$ ipython --no-banner

In [1]: import numpy as np

In [2]: np.set_printoptions(suppress=True, linewidth=140)

In [3]: E = np.array([[0.0, 0.1, 0.1], [-0.8, 0.7, -1.0], [0.0, 0.5, -0.3]])

In [4]: E[:, 1] *= 5

In [5]: print(E)
[[ 0.   0.5  0.1]
 [-0.8  3.5 -1. ]
 [ 0.   2.5 -0.3]]

In [6]: # column 1 is much longer than the rest

In [7]: Q = E.astype(float).copy()

In [8]: for j in range(3):
   ...:     Q[:, j] -= Q[:, :j] @ (Q[:, :j].T @ Q[:, j])
   ...:     Q[:, j] /= np.linalg.norm(Q[:, j])
   ...: 

In [9]: print(np.round(Q.T @ E, 3) + 0)
[[ 0.8   -3.5    1.   ]
 [ 0.     2.55  -0.275]
 [ 0.     0.     0.157]]

In [10]: print(np.round(Q.T @ Q, 3) + 0)
[[1. 0. 0.]
 [0. 1. 0.]
 [0. 0. 1.]]

In [11]: print(Q.round(3))
[[ 0.     0.196  0.981]
 [-1.     0.     0.   ]
 [ 0.     0.981 -0.196]]

In [12]: print(np.round(np.linalg.svd(E, compute_uv=False), 3))
[4.487 0.586 0.122]

In [13]: print(np.round(E.mean(axis=0), 3))
[-0.267  2.167 -0.4  ]

In [14]: E[:, 3]
---------------------------------------------------------------------------
IndexError                                Traceback (most recent call last)
Cell In[14], line 1
----> 1 E[:, 3]

IndexError: index 3 is out of bounds for axis 1 with size 3

In [15]: print(np.round(E.sum(axis=1), 3))
[0.6 1.7 2.2]

In [16]: out = E / np.linalg.norm(E, axis=1, keepdims=True)

In [17]: gram = out @ out.T

In [18]: print(gram[0].round(3))
[1.    0.868 0.95 ]

In [19]: print(round(float(np.degrees(np.arccos(np.clip(gram[0, 2], -1, 1)))), 3))
18.153

In [20]: print((gram - 2 * np.eye(3)).round(6).argmax(axis=1))
[2 2 1]

In [21]: print(np.round(np.linalg.norm(out, axis=1), 3))
[1. 1. 1.]
